% python3 -q
>>> import numpy as np
>>> np.set_printoptions(precision=1, suppress=True, linewidth=120)
>>> rnd = lambda a: np.round(a, 1) + 0
>>> rng = np.random.default_rng(9952)
>>> arr = np.triu(rng.random((3, 3)) < 0.8, 1).astype(int)
>>> arr = arr + arr.T
>>> arr
array([[0, 1, 1],
       [1, 0, 0],
       [1, 0, 0]])
>>> vals, vecs = np.linalg.eigh(arr)
>>> print(np.unique(vals.round(6) + 0, return_counts=True)[1])
[1 1 1]
>>> rnd(np.linalg.eigvalsh(arr @ arr))
array([0., 2., 2.])
>>> rnd(vecs.T @ arr @ vecs)
array([[-1.4,  0. ,  0. ],
       [ 0. ,  0. ,  0. ],
       [ 0. ,  0. ,  1.4]])
>>> rnd(np.linalg.eigvalsh(arr + 4 * np.eye(3)))
array([2.6, 4. , 5.4])
>>> print((vals > 1e-8).sum(), (vals < -1e-8).sum())
1 1
>>> print(vals.sum(), np.trace(arr))
0.0 0
>>> rnd(np.abs(vecs[:, -1]))
array([0.7, 0.5, 0.5])
>>> rnd(np.linalg.svd(arr, compute_uv=False))
array([1.4, 1.4, 0. ])
>>> rnd(vecs @ np.diag(vals) @ vecs.T)
array([[0., 1., 1.],
       [1., 0., 0.],
       [1., 0., 0.]])
>>> rnd(vals)
array([-1.4,  0. ,  1.4])
>>> vec = np.array([1, 5, 0])
>>> arr @ np.ones(3)
array([2., 1., 1.])
>>> print(arr @ (2 * vec))
[10  2  2]
>>> arr @ vec
array([5, 1, 1])
>>> arr @ np.eye(3)[0]
array([0., 1., 1.])
>>> (arr * vec).sum(axis=1)
array([5, 1, 1])
>>> np.linalg.norm(arr @ vec) <= np.linalg.norm(arr, 2) * np.linalg.norm(vec) + 1e-9
np.True_
>>> Uu, sv, VT = np.linalg.svd(arr)
>>> np.argmax(sv[:-1] / (sv[1:] + 1e-6)) + 1
np.int64(2)
>>> A2 = Uu[:, :2] @ np.diag(sv[:2]) @ VT[:2]
>>> np.linalg.matrix_rank(arr, rtol=0.05)
np.int64(2)
>>> rnd(A2)
array([[0., 1., 1.],
       [1., 0., 0.],
       [1., 0., 0.]])
>>> J = np.loadtxt("run17.csv", delimiter=",")
>>> print(rnd(J))
[[ 0.9 -0.2 -0.2]
 [-0.2  0.   0. ]
 [-0.2  0.   0. ]]
>>> # columns 1 and 2 are equal
>>> r = np.linalg.matrix_rank(J)
>>> r
np.int64(1)
>>> null = np.linalg.svd(J)[2][r:].T
>>> [int(np.linalg.matrix_rank(J[:i])) for i in range(1, len(J) + 1)]
[1, 1, 1]
>>> rnd(J @ null)
array([[0., 0.],
       [0., 0.],
       [0., 0.]])
>>> null.shape
(3, 2)
>>> np.allclose(J @ null, 0)
True
>>> rnd(null @ null.T)
array([[0.1, 0.2, 0.2],
       [0.2, 1. , 0. ],
       [0.2, 0. , 1. ]])
>>> [round(float(x), 1) for x in np.linalg.svd(J, compute_uv=False)[:3]]
[1.0, 0.0, 0.0]
>>> np.argsort(-np.linalg.norm(J, axis=0).round(6), kind="stable")[:3]
array([0, 1, 2])
>>> A2 = np.array([[3, 4, 3], [-3, -5, -3], [-4, 4, 3]])
>>> print(rnd(np.einsum("ij,ij->i", J, J)))
[0.9 0.  0. ]
>>> np.linalg.matrix_rank(np.vstack([J, A2.T]))
np.int64(3)
>>> np.linalg.matrix_rank(J @ A2)
np.int64(1)
>>> rnd(np.einsum("ij->j", J))
array([ 0.6, -0.1, -0.1])
>>> rnd(np.einsum("ik,kj->ji", J, A2))
array([[ 4.1, -0.8, -0.8],
       [ 3.9, -0.8, -0.8],
       [ 2.8, -0.6, -0.6]])
>>> print(rnd(J @ A2))
[[ 4.1  3.9  2.8]
 [-0.8 -0.8 -0.6]
 [-0.8 -0.8 -0.6]]
>>> A2 = np.array([[1, -1], [0, 0]])
>>> Z = np.array([[5, 4, 6], [8, 1, 2], [4, 1, 6]])
>>> X = np.kron(A2, Z)
>>> X
array([[ 5,  4,  6, -5, -4, -6],
       [ 8,  1,  2, -8, -1, -2],
       [ 4,  1,  6, -4, -1, -6],
       [ 0,  0,  0,  0,  0,  0],
       [ 0,  0,  0,  0,  0,  0],
       [ 0,  0,  0,  0,  0,  0]])
>>> lab = rng.permutation(6)
>>> lab
array([4, 0, 5, 2, 1, 3])
>>> A2 = X[lab][:, lab]
>>> print(rnd(np.linalg.det(A2)), rnd(np.linalg.det(X[lab])))
0.0 0.0
>>> rnd(np.sort(np.abs(np.linalg.eigvals(A2))))
array([ 0. ,  0. ,  0. ,  2.7,  3.4, 12.6])
>>> np.allclose(A2, X)
False
>>> np.trace(A2)
np.int64(12)
>>> K = np.eye(8, dtype=int)[rng.permutation(8)] * np.array([1, 1, 2, 4, 4, 3, 2, 4])
>>> K
array([[0, 1, 0, 0, 0, 0, 0, 0],
       [0, 0, 0, 0, 4, 0, 0, 0],
       [0, 0, 0, 4, 0, 0, 0, 0],
       [1, 0, 0, 0, 0, 0, 0, 0],
       [0, 0, 0, 0, 0, 0, 0, 4],
       [0, 0, 2, 0, 0, 0, 0, 0],
       [0, 0, 0, 0, 0, 3, 0, 0],
       [0, 0, 0, 0, 0, 0, 2, 0]])
>>> u = np.array([0, 1, -1, 3, 1, 3, 1, -2])
>>> A2 = K + np.outer(u, np.eye(8)[1])
>>> np.linalg.matrix_rank(np.linalg.inv(A2) - np.linalg.inv(K), tol=1e-8)
np.int64(1)
>>> rnd(np.linalg.det(A2) / np.linalg.det(K)), rnd(1 + np.linalg.solve(K, u)[1])
(np.float64(1.0), np.float64(1.0))
>>> np.linalg.matrix_rank(A2 - K)
np.int64(1)
>>> def softmax(z):
...     e = np.exp(z - z.max(axis=-1, keepdims=True))
...     return e / e.sum(axis=-1, keepdims=True)
... 
>>> rnd(softmax(K[2]))
array([0. , 0. , 0. , 0.9, 0. , 0. , 0. , 0. ])
>>> softmax(K).sum(axis=1)
array([1., 1., 1., 1., 1., 1., 1., 1.])
>>> rnd(softmax(K[2] + -2))
array([0. , 0. , 0. , 0.9, 0. , 0. , 0. , 0. ])
>>> S = K @ K.T / np.sqrt(8)
>>> softmax(S).round(6).argmax(axis=1)
array([0, 1, 2, 3, 4, 5, 6, 7])
>>> Uu, sv, VT = np.linalg.svd(K, full_matrices=False)
>>> rnd(np.sqrt((sv ** 2).sum())), rnd(np.linalg.norm(K))
(np.float64(8.2), np.float64(8.2))
>>> Uu.T @ K @ VT.T
array([[4., 0., 0., 0., 0., 0., 0., 0.],
       [0., 4., 0., 0., 0., 0., 0., 0.],
       [0., 0., 4., 0., 0., 0., 0., 0.],
       [0., 0., 0., 3., 0., 0., 0., 0.],
       [0., 0., 0., 0., 2., 0., 0., 0.],
       [0., 0., 0., 0., 0., 2., 0., 0.],
       [0., 0., 0., 0., 0., 0., 1., 0.],
       [0., 0., 0., 0., 0., 0., 0., 1.]])
>>> np.allclose(Uu * sv @ VT, K)
True
>>> print(Uu.T @ Uu)
[[1. 0. 0. 0. 0. 0. 0. 0.]
 [0. 1. 0. 0. 0. 0. 0. 0.]
 [0. 0. 1. 0. 0. 0. 0. 0.]
 [0. 0. 0. 1. 0. 0. 0. 0.]
 [0. 0. 0. 0. 1. 0. 0. 0.]
 [0. 0. 0. 0. 0. 1. 0. 0.]
 [0. 0. 0. 0. 0. 0. 1. 0.]
 [0. 0. 0. 0. 0. 0. 0. 1.]]
>>> print(rnd(sv / sv[0]))
[1.  1.  1.  0.8 0.5 0.5 0.2 0.2]
>>> Q, vecs = np.linalg.qr(K[:, :7])[0], np.linalg.qr(K[:, 7:])[0]
>>> sv = np.linalg.svd(Q.T @ vecs, compute_uv=False)
>>> print(sv)
[0.]
>>> (sv > 0.9).sum()
np.int64(0)
>>> A2 = K / np.sqrt((K ** 2).mean(axis=1, keepdims=True))
>>> print(rnd(np.linalg.norm(A2, axis=1)))
[2.8 2.8 2.8 2.8 2.8 2.8 2.8 2.8]
>>> np.linalg.matrix_rank(A2) == np.linalg.matrix_rank(K)
np.True_
>>> rnd(K - K.mean(axis=1, keepdims=True))
array([[-0.1,  0.9, -0.1, -0.1, -0.1, -0.1, -0.1, -0.1],
       [-0.5, -0.5, -0.5, -0.5,  3.5, -0.5, -0.5, -0.5],
       [-0.5, -0.5, -0.5,  3.5, -0.5, -0.5, -0.5, -0.5],
       [ 0.9, -0.1, -0.1, -0.1, -0.1, -0.1, -0.1, -0.1],
       [-0.5, -0.5, -0.5, -0.5, -0.5, -0.5, -0.5,  3.5],
       [-0.2, -0.2,  1.8, -0.2, -0.2, -0.2, -0.2, -0.2],
       [-0.4, -0.4, -0.4, -0.4, -0.4,  2.6, -0.4, -0.4],
       [-0.2, -0.2, -0.2, -0.2, -0.2, -0.2,  1.8, -0.2]])
>>> W0 = np.load("a.npy")
>>> W0
array([[ 0.,  0., -1.],
       [ 0.,  0.,  0.],
       [-1.,  0.,  0.]])
>>> # symmetric
>>> rnd(np.linalg.norm(W0, axis=0))
array([1., 0., 1.])
>>> rnd(np.linalg.norm(W0[1], 1)), rnd(np.linalg.norm(W0[1], np.inf))
(np.float64(0.0), np.float64(0.0))
>>> rnd(np.linalg.norm(W0, "nuc"))
np.float64(2.0)
>>> np.linalg.norm(W0, axis=1).argmax()
np.int64(0)
>>> rnd(np.linalg.norm(W0, 1)), rnd(np.linalg.norm(W0, np.inf))
(np.float64(1.0), np.float64(1.0))
>>> print(np.flatnonzero(np.linalg.matrix_power((W0 != 0) + (W0.T != 0) + np.eye(3), 3)[1]))
[1]
>>> print((W0 != 0).astype(int))
[[0 0 1]
 [0 0 0]
 [1 0 0]]
>>> rnd(np.linalg.det(W0))
np.float64(0.0)
>>> m1 = np.load("data.npy")
>>> m1
array([[0, 1, 0, 1, 0, 0, 0, 1, 0],
       [1, 0, 0, 1, 0, 0, 0, 1, 0],
       [0, 0, 0, 0, 1, 1, 1, 0, 1],
       [1, 1, 0, 0, 0, 0, 0, 1, 0],
       [0, 0, 1, 0, 0, 1, 1, 0, 0],
       [0, 0, 1, 0, 1, 0, 1, 0, 1],
       [0, 0, 1, 0, 1, 1, 0, 0, 0],
       [1, 1, 0, 1, 0, 0, 0, 0, 0],
       [0, 0, 1, 0, 0, 1, 0, 0, 0]])
>>> (m1 != 0).astype(int)
array([[0, 1, 0, 1, 0, 0, 0, 1, 0],
       [1, 0, 0, 1, 0, 0, 0, 1, 0],
       [0, 0, 0, 0, 1, 1, 1, 0, 1],
       [1, 1, 0, 0, 0, 0, 0, 1, 0],
       [0, 0, 1, 0, 0, 1, 1, 0, 0],
       [0, 0, 1, 0, 1, 0, 1, 0, 1],
       [0, 0, 1, 0, 1, 1, 0, 0, 0],
       [1, 1, 0, 1, 0, 0, 0, 0, 0],
       [0, 0, 1, 0, 0, 1, 0, 0, 0]])
>>> m1 @ m1
array([[3, 2, 0, 2, 0, 0, 0, 2, 0],
       [2, 3, 0, 2, 0, 0, 0, 2, 0],
       [0, 0, 4, 0, 2, 3, 2, 0, 1],
       [2, 2, 0, 3, 0, 0, 0, 2, 0],
       [0, 0, 2, 0, 3, 2, 2, 0, 2],
       [0, 0, 3, 0, 2, 4, 2, 0, 1],
       [0, 0, 2, 0, 2, 2, 3, 0, 2],
       [2, 2, 0, 2, 0, 0, 0, 3, 0],
       [0, 0, 1, 0, 2, 1, 2, 0, 2]])
>>> rnd(np.linalg.det(m1))
np.float64(6.0)
>>> print(np.flatnonzero(np.linalg.matrix_power((m1 != 0) + (m1.T != 0) + np.eye(9), 9)[8]))
[2 4 5 6 8]
